$ python3 -q
>>> import numpy as np
>>> np.set_printoptions(suppress=True, linewidth=140)
>>> A = np.loadtxt("w.csv", delimiter=",")
>>> A.round(1) + 0
array([[ 0. ,  0.1,  0. ,  0. ],
       [ 0.1,  0.8, -0.1,  0.4],
       [ 0. , -0.1,  0. ,  0. ],
       [ 0. ,  0.4,  0. ,  0.1]])
>>> Uu, sv, VT = np.linalg.svd(A)
>>> vecs = VT[:(sv > 1e-8).sum()]
>>> rng = np.random.default_rng(89)
>>> x0 = A[0] + -1 * A[3] + rng.integers(2) * np.eye(4)[3]
>>> x0.round(1) + 0
array([ 0. , -0.3,  0. ,  0.9])
>>> np.allclose(vecs.T @ vecs @ x0, x0)
False
>>> np.linalg.matrix_rank(np.vstack([A, x0]))
np.int64(2)
>>> w, vecs = np.linalg.eigh(A)
>>> np.round(np.linalg.eigvalsh(A @ A), 1) + 0
array([0., 0., 0., 1.])
>>> np.round(vecs.T @ vecs, 1) + 0
array([[1., 0., 0., 0.],
       [0., 1., 0., 0.],
       [0., 0., 1., 0.],
       [0., 0., 0., 1.]])
>>> np.abs(np.diag(np.linalg.qr(A)[1])) > 1e-9
array([ True, False, False, False])
>>> np.round(np.trace(np.linalg.pinv(A) @ A), 1)
np.float64(1.0)
>>> np.round(A @ np.linalg.pinv(A) @ A, 1) + 0
array([[ 0. ,  0.1,  0. ,  0. ],
       [ 0.1,  0.8, -0.1,  0.4],
       [ 0. , -0.1,  0. ,  0. ],
       [ 0. ,  0.4,  0. ,  0.1]])
>>> np.round(np.linalg.matrix_power(A, 2), 1) + 0
array([[ 0. ,  0.1,  0. ,  0. ],
       [ 0.1,  0.8, -0.1,  0.4],
       [ 0. , -0.1,  0. ,  0. ],
       [ 0. ,  0.4,  0. ,  0.1]])
>>> np.allclose(A @ A.T, A.T @ A)
True
>>> np.round((A + A.T) / 2, 1) + 0
array([[ 0. ,  0.1,  0. ,  0. ],
       [ 0.1,  0.8, -0.1,  0.4],
       [ 0. , -0.1,  0. ,  0. ],
       [ 0. ,  0.4,  0. ,  0.1]])
>>> np.allclose(A, A.T)
True
>>> round(float(np.abs(np.linalg.eigvals(A)).max()), 1)
1.0
>>> (A - A.T) / 2
array([[0., 0., 0., 0.],
       [0., 0., 0., 0.],
       [0., 0., 0., 0.],
       [0., 0., 0., 0.]])
>>> X = np.loadtxt("sample0.csv", delimiter=",")
>>> X
array([[-5.,  5.,  1.,  4.],
       [ 0., -5.,  3.,  2.],
       [ 0.,  0., -3., -5.],
       [ 0.,  0.,  0., -1.]])
>>> round(np.linalg.eigvals(X).sum().real, 1)
np.float64(-14.0)
>>> np.einsum("ij,ji->", X, X)
np.float64(60.0)
>>> np.kron(np.eye(2, dtype=int), X)
array([[-5.,  5.,  1.,  4., -0.,  0.,  0.,  0.],
       [ 0., -5.,  3.,  2.,  0., -0.,  0.,  0.],
       [ 0.,  0., -3., -5.,  0.,  0., -0., -0.],
       [ 0.,  0.,  0., -1.,  0.,  0.,  0., -0.],
       [-0.,  0.,  0.,  0., -5.,  5.,  1.,  4.],
       [ 0., -0.,  0.,  0.,  0., -5.,  3.,  2.],
       [ 0.,  0., -0., -0.,  0.,  0., -3., -5.],
       [ 0.,  0.,  0., -0.,  0.,  0.,  0., -1.]])
>>> np.poly(X)
array([  1.,  14.,  68., 130.,  75.])
>>> round(np.linalg.det(X.T), 1)
np.float64(75.0)
